>>> import numpy as np
>>> np.set_printoptions(suppress=True, linewidth=120)
>>> data = np.loadtxt("data.csv", delimiter=",")
>>> data
array([[ 0.,  5., -5.,  5., -2., -2.,  5., -2., -5.],
       [-3.,  5.,  2., -1., -1., -3.,  5., -5., -5.],
       [-3.,  3., 27.,  3., -5.,  1.,  3.,  2.,  3.],
       [-1.,  2., -5., -1., -5.,  4.,  5., -5.,  1.],
       [-5., -5.,  3.,  2.,  7., -2., -1., -5., -1.],
       [-4.,  3., -3., -3., -3.,  8., -3.,  2.,  4.],
       [ 5.,  3., -5.,  4., -4.,  1., 28.,  1., -3.],
       [-5.,  4.,  3., -3.,  0., -3.,  5., 15., -1.],
       [ 3., -4.,  1., -2.,  4.,  3., -1.,  0., 13.]])
>>> O, Rm = np.linalg.qr(data)
>>> np.allclose(Rm.T @ Rm, data.T @ data)
True
>>> round(float(abs(Rm[0, 0])), 1), round(np.linalg.norm(data[:, 0]), 1)
(10.9, np.float64(10.9))
>>> O.shape, Rm.shape
((9, 9), (9, 9))
>>> O.round(1) + 0
array([[ 0. , -0.4,  0.2, -0.6, -0.2, -0.2,  0.4, -0.1,  0.4],
       [ 0.3, -0.4,  0. ,  0.1, -0.4,  0.1, -0.1,  0.8, -0.1],
       [ 0.3, -0.2, -0.9, -0.1,  0.2, -0.1,  0. ,  0. ,  0.1],
       [ 0.1, -0.2,  0.2,  0.1,  0.6,  0.1, -0.2,  0.3,  0.6],
       [ 0.5,  0.5,  0.1, -0.6, -0.1, -0.1, -0.4,  0.1,  0. ],
       [ 0.4, -0.2,  0.3,  0.2,  0.3, -0.7,  0.1, -0.1, -0.3],
       [-0.5, -0.4,  0. , -0.3,  0. , -0.2, -0.7, -0.1, -0.2],
       [ 0.5, -0.2,  0.1,  0.3, -0.3,  0.2, -0.4, -0.5,  0.3],
       [-0.3,  0.3, -0.1,  0.3, -0.3, -0.6, -0.1,  0.1,  0.5]])
>>> np.round(O @ Rm, 1) + 0
array([[ 0.,  5., -5.,  5., -2., -2.,  5., -2., -5.],
       [-3.,  5.,  2., -1., -1., -3.,  5., -5., -5.],
       [-3.,  3., 27.,  3., -5.,  1.,  3.,  2.,  3.],
       [-1.,  2., -5., -1., -5.,  4.,  5., -5.,  1.],
       [-5., -5.,  3.,  2.,  7., -2., -1., -5., -1.],
       [-4.,  3., -3., -3., -3.,  8., -3.,  2.,  4.],
       [ 5.,  3., -5.,  4., -4.,  1., 28.,  1., -3.],
       [-5.,  4.,  3., -3.,  0., -3.,  5., 15., -1.],
       [ 3., -4.,  1., -2.,  4.,  3., -1.,  0., 13.]])
>>> u = np.array([-6, 3, 9, -4, 0, 1])
>>> g = np.array([-4, -2, -4, -1, -2, -9, -9, 3, 8, 0, -1])
>>> m1 = np.outer(u, g)
>>> m1
array([[ 24,  12,  24,   6,  12,  54,  54, -18, -48,   0,   6],
       [-12,  -6, -12,  -3,  -6, -27, -27,   9,  24,   0,  -3],
       [-36, -18, -36,  -9, -18, -81, -81,  27,  72,   0,  -9],
       [ 16,   8,  16,   4,   8,  36,  36, -12, -32,   0,   4],
       [  0,   0,   0,   0,   0,   0,   0,   0,   0,   0,   0],
       [ -4,  -2,  -4,  -1,  -2,  -9,  -9,   3,   8,   0,  -1]])
>>> def softmax(z):
...     e = np.exp(z - z.max(axis=-1, keepdims=True))
...     return e / e.sum(axis=-1, keepdims=True)
... 
>>> np.round(softmax(10 * m1[2]), 1) + 0
array([0., 0., 0., 0., 0., 0., 0., 0., 1., 0., 0.])
>>> scores = m1 @ m1.T / np.sqrt(11)
>>> np.round(softmax(scores), 1) + 0
array([[1. , 0. , 0. , 0. , 0. , 0. ],
       [0. , 0. , 1. , 0. , 0. , 0. ],
       [0. , 0. , 1. , 0. , 0. , 0. ],
       [1. , 0. , 0. , 0. , 0. , 0. ],
       [0.2, 0.2, 0.2, 0.2, 0.2, 0.2],
       [0. , 0. , 1. , 0. , 0. , 0. ]])
>>> np.round(softmax(scores + np.triu(np.full(scores.shape, -np.inf), 1)), 1) + 0
array([[1. , 0. , 0. , 0. , 0. , 0. ],
       [0. , 1. , 0. , 0. , 0. , 0. ],
       [0. , 0. , 1. , 0. , 0. , 0. ],
       [1. , 0. , 0. , 0. , 0. , 0. ],
       [0.2, 0.2, 0.2, 0.2, 0.2, 0. ],
       [0. , 0. , 1. , 0. , 0. , 0. ]])
>>> softmax(scores)[2] @ m1
array([-36., -18., -36.,  -9., -18., -81., -81.,  27.,  72.,   0.,  -9.])
>>> [round(float(x), 1) for x in np.linalg.svd(m1, compute_uv=False)[:3]]
[199.0, 0.0, 0.0]
>>> np.argsort(-np.linalg.norm(m1, axis=0).round(6), kind="stable")[:3]
array([5, 6, 8])
>>> left, s, vt = np.linalg.svd(m1)
>>> vecs = vt[:(s > 1e-8).sum()]
>>> rng = np.random.default_rng(2376)
>>> x0 = m1[1] + 5 * m1[5] + rng.integers(2) * np.eye(11)[2]
>>> x0
array([-32., -16., -31.,  -8., -16., -72., -72.,  24.,  64.,   0.,  -8.])
>>> np.round(np.diag(vecs.T @ vecs), 1) + 0
array([0.1, 0. , 0.1, 0. , 0. , 0.3, 0.3, 0. , 0.2, 0. , 0. ])
>>> np.round(vecs.T @ vecs, 1) + 0
array([[ 0.1,  0. ,  0.1,  0. ,  0. ,  0.1,  0.1,  0. , -0.1,  0. ,  0. ],
       [ 0. ,  0. ,  0. ,  0. ,  0. ,  0.1,  0.1,  0. , -0.1,  0. ,  0. ],
       [ 0.1,  0. ,  0.1,  0. ,  0. ,  0.1,  0.1,  0. , -0.1,  0. ,  0. ],
       [ 0. ,  0. ,  0. ,  0. ,  0. ,  0. ,  0. ,  0. ,  0. ,  0. ,  0. ],
       [ 0. ,  0. ,  0. ,  0. ,  0. ,  0.1,  0.1,  0. , -0.1,  0. ,  0. ],
       [ 0.1,  0.1,  0.1,  0. ,  0.1,  0.3,  0.3, -0.1, -0.3,  0. ,  0. ],
       [ 0.1,  0.1,  0.1,  0. ,  0.1,  0.3,  0.3, -0.1, -0.3,  0. ,  0. ],
       [ 0. ,  0. ,  0. ,  0. ,  0. , -0.1, -0.1,  0. ,  0.1,  0. ,  0. ],
       [-0.1, -0.1, -0.1,  0. , -0.1, -0.3, -0.3,  0.1,  0.2,  0. ,  0. ],
       [ 0. ,  0. ,  0. ,  0. ,  0. ,  0. ,  0. ,  0. ,  0. ,  0. ,  0. ],
       [ 0. ,  0. ,  0. ,  0. ,  0. ,  0. ,  0. ,  0. ,  0. ,  0. ,  0. ]])
>>> np.linalg.matrix_rank(np.vstack([m1, x0]))
np.int64(2)
>>> rank = np.linalg.matrix_rank(m1)
>>> rank
np.int64(1)
>>> null = np.linalg.svd(m1)[2][rank:].T
>>> [int(np.linalg.matrix_rank(m1[:, :j + 1])) for j in range(11)]
[1, 1, 1, 1, 1, 1, 1, 1, 1, 1, 1]
>>> [int(np.linalg.matrix_rank(m1[:i])) for i in range(1, len(m1) + 1)]
[1, 1, 1, 1, 1, 1]
>>> [int(np.linalg.matrix_rank(np.delete(m1, i, axis=0))) for i in range(6)]
[1, 1, 1, 1, 1, 1]
>>> np.round(null @ null.T, 1) + 0
array([[ 0.9,  0. , -0.1,  0. ,  0. , -0.1, -0.1,  0. ,  0.1,  0. ,  0. ],
       [ 0. ,  1. ,  0. ,  0. ,  0. , -0.1, -0.1,  0. ,  0.1,  0. ,  0. ],
       [-0.1,  0. ,  0.9,  0. ,  0. , -0.1, -0.1,  0. ,  0.1,  0. ,  0. ],
       [ 0. ,  0. ,  0. ,  1. ,  0. ,  0. ,  0. ,  0. ,  0. ,  0. ,  0. ],
       [ 0. ,  0. ,  0. ,  0. ,  1. , -0.1, -0.1,  0. ,  0.1,  0. ,  0. ],
       [-0.1, -0.1, -0.1,  0. , -0.1,  0.7, -0.3,  0.1,  0.3,  0. ,  0. ],
       [-0.1, -0.1, -0.1,  0. , -0.1, -0.3,  0.7,  0.1,  0.3,  0. ,  0. ],
       [ 0. ,  0. ,  0. ,  0. ,  0. ,  0.1,  0.1,  1. , -0.1,  0. ,  0. ],
       [ 0.1,  0.1,  0.1,  0. ,  0.1,  0.3,  0.3, -0.1,  0.8,  0. ,  0. ],
       [ 0. ,  0. ,  0. ,  0. ,  0. ,  0. ,  0. ,  0. ,  0. ,  1. ,  0. ],
       [ 0. ,  0. ,  0. ,  0. ,  0. ,  0. ,  0. ,  0. ,  0. ,  0. ,  1. ]])
>>> np.allclose(m1 @ null, 0)
True
>>> theta = np.sort(rng.uniform(-2, 2, 39))
>>> arr = np.c_[theta, theta ** 2, theta ** 3] @ np.array([[-3, -4, -5, -5, -1, 0, -4, 5, 3, 0, -2],
...     [0, 3, 5, -1, -1, -1, 1, -5, -3, -1, -5],
...     [1, -4, -2, -2, 3, -5, -4, 2, -2, 2, 3]])
>>> arr.round(1) + 0
array([[ -1.1,  45.2,  40.8,  19.4, -21.9,  30.1,  38.1, -40.8,  -2.9, -17.1, -34.3],
       [ -0.9,  44.3,  40. ,  19. , -21.3,  29.3,  37.3, -40. ,  -3. , -16.6, -33.5],
       [ -0.9,  43.8,  39.7,  18.8, -21.1,  28.9,  36.9, -39.7,  -3.1, -16.4, -33.1],
       [ -0.2,  38.2,  35.2,  16.6, -17.7,  24.2,  32. , -35.2,  -3.7, -14. , -28.3],
       [ -0.1,  37.7,  34.8,  16.4, -17.4,  23.8,  31.6, -34.8,  -3.7, -13.8, -28. ],
       [  0.1,  36. ,  33.5,  15.8, -16.4,  22.4,  30.1, -33.5,  -3.9, -13.1, -26.5],
       [  0.4,  33. ,  31.1,  14.6, -14.7,  19.9,  27.5, -31.1,  -4.1, -11.8, -24. ],
       [  1.6,  21. ,  21.1,  10. ,  -8. ,  10.7,  17.3, -21.1,  -4.6,  -6.9, -14.1],
       [  1.9,  15. ,  15.7,   7.6,  -4.9,   6.5,  12.3, -15.7,  -4.4,  -4.5,  -9.1],
       [  1.9,  14.1,  14.9,   7.3,  -4.5,   5.9,  11.6, -14.9,  -4.3,  -4.2,  -8.5],
       [  2. ,  12.8,  13.7,   6.7,  -3.8,   5.1,  10.5, -13.7,  -4.2,  -3.7,  -7.4],
       [  1.8,   6. ,   7. ,   3.9,  -0.9,   1.4,   4.9,  -7. ,  -3. ,  -1.3,  -2.3],
       [  1.8,   5.8,   6.8,   3.8,  -0.9,   1.3,   4.8,  -6.8,  -2.9,  -1.2,  -2.2],
       [  1.4,   3.4,   4.2,   2.6,  -0.2,   0.4,   2.9,  -4.2,  -2.1,  -0.5,  -0.7],
       [  1.4,   3.2,   4. ,   2.5,  -0.1,   0.4,   2.7,  -4. ,  -2. ,  -0.5,  -0.6],
       [  1. ,   1.8,   2.3,   1.7,   0.1,   0.1,   1.6,  -2.3,  -1.3,  -0.2,   0. ],
       [  0.6,   1. ,   1.3,   1. ,   0.1,   0. ,   0.9,  -1.3,  -0.8,  -0.1,   0.2],
       [  0.3,   0.4,   0.5,   0.4,   0.1,   0. ,   0.4,  -0.5,  -0.3,   0. ,   0.1],
       [ -0.6,  -0.7,  -0.8,  -1. ,  -0.2,  -0.1,  -0.8,   0.8,   0.4,   0. ,  -0.5],
       [ -0.7,  -0.8,  -0.9,  -1.3,  -0.3,  -0.1,  -0.9,   0.9,   0.5,   0. ,  -0.7],
       [ -0.7,  -0.9,  -1. ,  -1.4,  -0.3,  -0.1,  -1. ,   1. ,   0.5,   0. ,  -0.8],
       [ -1.1,  -1.3,  -1.3,  -2.2,  -0.4,  -0.4,  -1.6,   1.3,   0.6,   0. ,  -1.3],
       [ -1.1,  -1.3,  -1.3,  -2.2,  -0.4,  -0.4,  -1.6,   1.3,   0.6,   0. ,  -1.3],
       [ -1.5,  -2.1,  -1.6,  -3.6,  -0.3,  -1.3,  -2.8,   1.6,   0.3,   0.1,  -2.3],
       [ -1.9,  -3.1,  -1.8,  -5.3,   0. ,  -2.9,  -4.3,   1.8,  -0.4,   0.3,  -3.1],
       [ -1.9,  -3.4,  -1.8,  -5.8,   0.1,  -3.3,  -4.7,   1.8,  -0.6,   0.4,  -3.3],
       [ -1.9,  -3.4,  -1.8,  -5.8,   0.2,  -3.4,  -4.8,   1.8,  -0.6,   0.4,  -3.3],
       [ -1.9,  -3.6,  -1.9,  -6.1,   0.2,  -3.7,  -5. ,   1.9,  -0.8,   0.5,  -3.4],
       [ -2. ,  -3.8,  -1.9,  -6.4,   0.3,  -4. ,  -5.3,   1.9,  -1. ,   0.6,  -3.5],
       [ -2. ,  -6.4,  -2.1,  -9.7,   1.9,  -8.3,  -8.9,   2.1,  -3.2,   1.6,  -4.3],
       [ -1.9,  -6.7,  -2.2, -10.1,   2.1,  -9. ,  -9.4,   2.2,  -3.6,   1.7,  -4.4],
       [ -1.9,  -7.1,  -2.2, -10.5,   2.3,  -9.5,  -9.8,   2.2,  -3.9,   1.9,  -4.4],
       [ -1.8,  -8.2,  -2.4, -11.8,   3.1, -11.4, -11.3,   2.4,  -4.9,   2.4,  -4.5],
       [ -1.6, -10.1,  -2.6, -13.8,   4.4, -14.6, -13.8,   2.6,  -6.6,   3.2,  -4.4],
       [ -0.8, -14.8,  -3.3, -18.5,   7.9, -22.6, -19.9,   3.3, -10.8,   5.5,  -3.8],
       [ -0.1, -18.3,  -4. , -21.6,  10.5, -28.2, -24.1,   4. , -13.8,   7.2,  -3. ],
       [  1.3, -24.7,  -5.3, -27.3,  15.5, -38.8, -32.1,   5.3, -19.3,  10.4,  -1.1],
       [  1.5, -25.5,  -5.5, -28. ,  16.1, -40. , -33. ,   5.5, -20. ,  10.8,  -0.8],
       [  1.6, -26.3,  -5.6, -28.6,  16.7, -41.3, -33.9,   5.6, -20.6,  11.1,  -0.6]])
>>> # null space of dimension 8
>>> Ac = arr - arr.mean(axis=0)
>>> vecs = np.linalg.svd(Ac)[2][:3]
>>> A2 = Ac - Ac @ vecs.T @ vecs
>>> np.linalg.norm(A2, axis=1).round(6).argmax()
np.int64(0)
>>> np.round(np.cov(Ac @ vecs.T, rowvar=False), 1) + 0
array([[1810.2,    0. ,    0. ],
       [   0. ,  118.4,    0. ],
       [   0. ,    0. ,   14.5]])
>>> np.round(np.diag(vecs.T @ vecs), 1)
array([0.1, 0.2, 0.3, 0.4, 0.1, 0.4, 0.2, 0.3, 0.3, 0.1, 0.6])
>>> np.round(A2.std(axis=0), 1) + 0
array([0., 0., 0., 0., 0., 0., 0., 0., 0., 0., 0.])
>>> np.round((Ac @ vecs.T).std(axis=0), 1)
array([42. , 10.7,  3.8])
